>>> import numpy as np
>>> import numpy.linalg as la
>>> np.set_printoptions(precision=2, suppress=True, linewidth=100, sign=" ")
>>> E = np.loadtxt("w.csv", delimiter=",")
>>> E
array([[ 3., -4.,  0., -5., -3.,  4.,  3.,  3.,  0., -2.,  3.],
       [ 0., -5.,  5.,  4.,  2., -3., -1.,  1.,  4.,  1.,  3.],
       [ 1.,  5., -1., -2., -3.,  3., -5., -1., -4.,  1., -1.],
       [ 0.,  2., -3., -2.,  1., -2.,  4.,  5.,  4., -2.,  3.],
       [-5., -1.,  2.,  5., -4.,  1.,  3., -1., -5.,  3., -2.],
       [ 2., -5., -1., -1.,  1., -3., -4., -3., -4.,  4.,  5.]])
>>> Uu, sigma, VT = la.svd(E, full_matrices=False)
>>> np.cumsum(sigma ** 2) / np.sum(sigma ** 2)
array([ 0.3 ,  0.57,  0.78,  0.92,  0.97,  1.  ])
>>> sigma / sigma[0]
array([ 1.  ,  0.94,  0.82,  0.67,  0.44,  0.29])
>>> np.round(Uu.T @ Uu, 2) + 0
array([[ 1.,  0.,  0.,  0.,  0.,  0.],
       [ 0.,  1.,  0.,  0.,  0.,  0.],
       [ 0.,  0.,  1.,  0.,  0.,  0.],
       [ 0.,  0.,  0.,  1.,  0.,  0.],
       [ 0.,  0.,  0.,  0.,  1.,  0.],
       [ 0.,  0.,  0.,  0.,  0.,  1.]])
>>> np.round(Uu.T @ E @ VT.T, 2) + 0
array([[ 13.97,   0.  ,   0.  ,   0.  ,   0.  ,   0.  ],
       [  0.  ,  13.16,   0.  ,   0.  ,   0.  ,   0.  ],
       [  0.  ,   0.  ,  11.46,   0.  ,   0.  ,   0.  ],
       [  0.  ,   0.  ,   0.  ,   9.35,   0.  ,   0.  ],
       [  0.  ,   0.  ,   0.  ,   0.  ,   6.13,   0.  ],
       [  0.  ,   0.  ,   0.  ,   0.  ,   0.  ,   4.02]])
>>> (sigma > 1e-8).sum()
np.int64(6)
>>> other = E / np.sqrt((E ** 2).mean(axis=1, keepdims=True))
>>> la.matrix_rank(E - E.mean(axis=1, keepdims=True))
np.int64(6)
>>> other[4]
array([-1.51, -0.3 ,  0.61,  1.51, -1.21,  0.3 ,  0.91, -0.3 , -1.51,  0.91, -0.61])
>>> th = np.radians(15)
>>> r_ = np.eye(11)
>>> r_[9, 9] = r_[6, 6] = np.cos(th)
>>> r_[9, 6], r_[6, 9] = -np.sin(th), np.sin(th)
>>> r_
array([[ 1.  ,  0.  ,  0.  ,  0.  ,  0.  ,  0.  ,  0.  ,  0.  ,  0.  ,  0.  ,  0.  ],
       [ 0.  ,  1.  ,  0.  ,  0.  ,  0.  ,  0.  ,  0.  ,  0.  ,  0.  ,  0.  ,  0.  ],
       [ 0.  ,  0.  ,  1.  ,  0.  ,  0.  ,  0.  ,  0.  ,  0.  ,  0.  ,  0.  ,  0.  ],
       [ 0.  ,  0.  ,  0.  ,  1.  ,  0.  ,  0.  ,  0.  ,  0.  ,  0.  ,  0.  ,  0.  ],
       [ 0.  ,  0.  ,  0.  ,  0.  ,  1.  ,  0.  ,  0.  ,  0.  ,  0.  ,  0.  ,  0.  ],
       [ 0.  ,  0.  ,  0.  ,  0.  ,  0.  ,  1.  ,  0.  ,  0.  ,  0.  ,  0.  ,  0.  ],
       [ 0.  ,  0.  ,  0.  ,  0.  ,  0.  ,  0.  ,  0.97,  0.  ,  0.  ,  0.26,  0.  ],
       [ 0.  ,  0.  ,  0.  ,  0.  ,  0.  ,  0.  ,  0.  ,  1.  ,  0.  ,  0.  ,  0.  ],
       [ 0.  ,  0.  ,  0.  ,  0.  ,  0.  ,  0.  ,  0.  ,  0.  ,  1.  ,  0.  ,  0.  ],
       [ 0.  ,  0.  ,  0.  ,  0.  ,  0.  ,  0.  , -0.26,  0.  ,  0.  ,  0.97,  0.  ],
       [ 0.  ,  0.  ,  0.  ,  0.  ,  0.  ,  0.  ,  0.  ,  0.  ,  0.  ,  0.  ,  1.  ]])
>>> other = E @ r_.T
>>> np.allclose(E @ E.T, other @ other.T)
True
>>> np.allclose(la.norm(E, axis=1), la.norm(other, axis=1))
True
>>> np.round(la.det(r_), 2), round(float(np.trace(r_)), 2)
(np.float64(1.0), 10.93)
>>> data = np.loadtxt("a.csv", delimiter=",")
>>> data
array([[ 0.4 , -1.1 ,  0.9 , -0.3 ,  0.4 , -0.8 , -0.2 , -2.1 , -1.1 , -0.9 ,  1.8 ],
       [-1.8 , -0.9 , -0.49, -0.6 ,  0.4 ,  0.5 ,  0.5 , -1.4 , -1.8 ,  0.5 , -2.1 ],
       [-1.6 , -1.1 ,  0.32,  1.  , -1.7 ,  0.4 , -1.3 , -0.9 , -1.  , -0.3 ,  0.4 ],
       [ 1.1 , -0.6 ,  0.28, -1.1 ,  0.1 , -0.4 ,  0.9 , -1.3 , -0.4 , -0.3 , -0.7 ],
       [ 1.1 , -0.7 ,  1.36, -0.7 , -2.5 , -0.3 ,  0.1 ,  1.2 , -1.2 , -1.4 ,  1.4 ],
       [-0.8 , -1.7 ,  0.49,  0.  ,  1.4 ,  0.7 ,  0.5 , -0.3 , -0.6 , -0.5 , -0.4 ],
       [-0.7 ,  0.  ,  1.21, -1.  , -1.6 , -1.3 ,  1.2 , -0.6 ,  1.4 , -1.2 ,  0.5 ],
       [ 1.1 ,  1.5 ,  1.49,  0.5 , -0.9 , -2.  , -0.9 , -1.4 , -1.2 , -1.5 , -1.4 ],
       [-0.2 ,  0.3 , -1.77,  0.5 ,  0.1 ,  0.  ,  0.9 ,  0.4 , -0.2 ,  1.8 ,  0.4 ],
       [ 0.9 , -0.6 ,  0.2 , -0.7 ,  2.5 ,  1.  ,  0.  ,  0.  , -1.2 , -0.2 , -1.2 ],
       [ 1.1 ,  1.1 , -0.5 , -2.1 , -1.4 ,  1.  , -1.6 ,  1.5 , -1.3 ,  0.5 , -1.2 ],
       [ 0.  , -2.1 ,  0.21,  0.3 , -0.7 , -3.  ,  0.  , -0.3 , -0.2 , -0.2 ,  0.2 ],
       [-0.3 ,  1.2 , -0.28, -2.  , -0.7 ,  0.4 ,  1.9 , -0.1 ,  1.  ,  0.3 ,  0.9 ],
       [-0.6 ,  0.5 ,  1.14, -1.2 ,  1.1 ,  0.1 , -1.4 ,  0.7 , -0.1 , -1.1 ,  1.  ],
       [-0.2 , -0.5 , -1.  , -0.5 ,  0.4 , -0.4 ,  1.1 ,  0.  ,  1.6 ,  1.  , -2.  ],
       [ 0.3 ,  0.3 ,  0.1 , -0.1 ,  1.6 ,  0.5 ,  0.8 , -1.  , -1.4 , -0.1 ,  1.2 ],
       [ 0.2 , -0.8 ,  0.7 , -1.2 , -0.9 ,  1.3 ,  0.5 , -0.8 , -0.4 , -0.7 , -0.4 ],
       [ 1.2 , -0.3 ,  0.19, -0.4 ,  0.8 , -1.2 , -1.9 , -0.8 ,  1.5 , -0.2 ,  0.2 ],
       [-1.  ,  0.5 ,  0.08,  0.1 , -0.9 , -1.4 , -0.6 ,  0.1 ,  0.1 , -0.1 ,  1.3 ],
       [-0.7 , -1.1 , -0.48, -0.9 , -0.2 ,  0.  , -0.1 ,  1.6 , -0.1 ,  0.5 ,  0.2 ],
       [-2.5 ,  0.2 ,  0.1 , -0.1 , -0.3 , -0.2 ,  0.  ,  0.2 ,  0.4 , -0.1 ,  1.3 ],
       [ 0.5 ,  0.5 , -0.27,  1.4 ,  2.7 ,  1.3 , -1.  ,  0.3 ,  1.  ,  0.3 ,  0.2 ],
       [ 0.6 , -1.5 ,  0.11, -0.3 ,  1.1 , -1.8 ,  0.  ,  0.3 ,  0.3 , -0.1 , -0.5 ],
       [-0.9 ,  0.4 , -1.77, -0.1 ,  1.  , -0.5 ,  0.4 ,  1.3 ,  0.7 ,  1.8 ,  0.2 ],
       [ 0.8 ,  1.5 ,  0.27, -1.3 ,  0.2 , -0.1 ,  0.9 , -1.3 ,  1.  , -0.3 ,  0.  ],
       [-0.4 , -0.3 ,  0.69,  0.5 ,  0.  ,  0.5 ,  1.4 , -0.9 ,  0.1 , -0.7 ,  0.1 ],
       [-0.2 , -0.7 ,  0.07, -0.5 , -1.6 , -0.9 ,  1.1 ,  0.3 , -0.3 , -0.1 , -1.  ],
       [ 0.8 ,  0.7 ,  0.6 ,  0.2 , -0.3 , -0.6 , -0.8 ,  0.1 , -0.5 , -0.6 , -0.4 ],
       [-2.1 ,  0.1 ,  0.32, -0.2 ,  0.  ,  2.5 ,  1.9 ,  0.2 , -0.3 , -0.3 ,  0.6 ],
       [ 0.5 ,  0.3 , -1.62, -1.2 , -0.7 ,  0.2 ,  0.9 , -0.6 , -2.4 ,  1.6 , -2.2 ],
       [-0.6 , -0.2 ,  1.79, -1.6 ,  2.2 , -1.2 ,  0.7 ,  1.2 ,  0.5 , -1.8 ,  0.7 ],
       [ 0.1 ,  1.1 ,  0.43, -0.5 , -1.7 , -0.5 , -0.9 ,  1.  , -0.3 , -0.4 ,  0.5 ],
       [ 0.6 , -1.5 ,  0.01, -0.3 , -0.1 , -0.8 ,  0.  ,  0.3 ,  1.  ,  0.  ,  0.4 ],
       [-1.5 , -0.1 , -0.11,  0.5 , -0.4 , -0.5 ,  0.3 ,  0.1 ,  0.3 ,  0.1 , -0.1 ],
       [-0.6 , -0.7 , -1.43, -0.7 , -0.3 ,  0.9 ,  1.2 , -0.2 ,  1.9 ,  1.4 ,  0.7 ],
       [ 0.3 ,  1.5 ,  0.11, -0.6 ,  0.1 , -0.2 , -0.8 , -0.3 ,  0.1 , -0.1 ,  0.8 ],
       [ 0.4 ,  0.9 , -1.01, -0.5 ,  0.2 , -1.1 ,  1.  , -0.3 ,  0.5 ,  1.  , -0.4 ],
       [-0.9 , -1.8 ,  0.34,  0.6 ,  0.3 ,  0.  ,  0.8 ,  3.1 , -0.6 , -0.3 , -1.5 ],
       [ 0.7 ,  0.4 , -0.32, -0.9 ,  0.  ,  0.  , -0.1 ,  3.  , -0.2 ,  0.3 , -1.  ],
       [-2.  ,  0.8 ,  0.44, -0.5 ,  0.9 , -1.5 ,  1.2 ,  0.1 , -0.3 , -0.4 , -0.7 ],
       [-2.4 , -1.6 , -0.8 ,  1.2 ,  0.1 ,  0.9 , -0.6 , -0.6 , -1.1 ,  0.8 , -0.1 ]])
>>> vec = np.array([3, 2, -2, 3, -1, 1, -1, -3, -3, -3, -2])
>>> y = data @ vec
>>> la.solve(data.T @ data, data.T @ y)
array([ 3.,  2., -2.,  3., -1.,  1., -1., -3., -3., -3., -2.])
>>> np.round(la.pinv(data) @ data, 2) + 0
array([[ 1.,  0.,  0.,  0.,  0.,  0.,  0.,  0.,  0.,  0.,  0.],
       [ 0.,  1.,  0.,  0.,  0.,  0.,  0.,  0.,  0.,  0.,  0.],
       [ 0.,  0.,  1.,  0.,  0.,  0.,  0.,  0.,  0.,  0.,  0.],
       [ 0.,  0.,  0.,  1.,  0.,  0.,  0.,  0.,  0.,  0.,  0.],
       [ 0.,  0.,  0.,  0.,  1.,  0.,  0.,  0.,  0.,  0.,  0.],
       [ 0.,  0.,  0.,  0.,  0.,  1.,  0.,  0.,  0.,  0.,  0.],
       [ 0.,  0.,  0.,  0.,  0.,  0.,  1.,  0.,  0.,  0.,  0.],
       [ 0.,  0.,  0.,  0.,  0.,  0.,  0.,  1.,  0.,  0.,  0.],
       [ 0.,  0.,  0.,  0.,  0.,  0.,  0.,  0.,  1.,  0.,  0.],
       [ 0.,  0.,  0.,  0.,  0.,  0.,  0.,  0.,  0.,  1.,  0.],
       [ 0.,  0.,  0.,  0.,  0.,  0.,  0.,  0.,  0.,  0.,  1.]])
>>> la.lstsq(data, y)[0]
array([ 3.,  2., -2.,  3., -1.,  1., -1., -3., -3., -3., -2.])
>>> rng = np.random.default_rng(28)
>>> y = y + 0.3 * rng.normal(size=41)
>>> y
array([  3.64,   3.92,   4.49,   4.08,   0.67,  -2.7 ,  -8.22,  19.37,  -2.64,   3.96,   4.8 ,
        -4.42,  -9.93,  -7.13,  -6.29,   3.96,   2.03,  -0.47,  -3.96, -12.16, -11.54,   0.97,
        -5.45, -12.45,   1.77,   2.24,  -2.24,   7.4 ,  -6.38,  10.76, -15.67,   0.04,  -7.76,
        -4.9 , -13.07,   1.83,  -1.53,  -9.83,  -6.25,  -7.42,  -0.89])
>>> coef, *_ = la.lstsq(data, y)
>>> np.round(data.T @ (y - data @ coef), 2) + 0
array([ 0.,  0.,  0.,  0.,  0.,  0.,  0.,  0.,  0.,  0.,  0.])
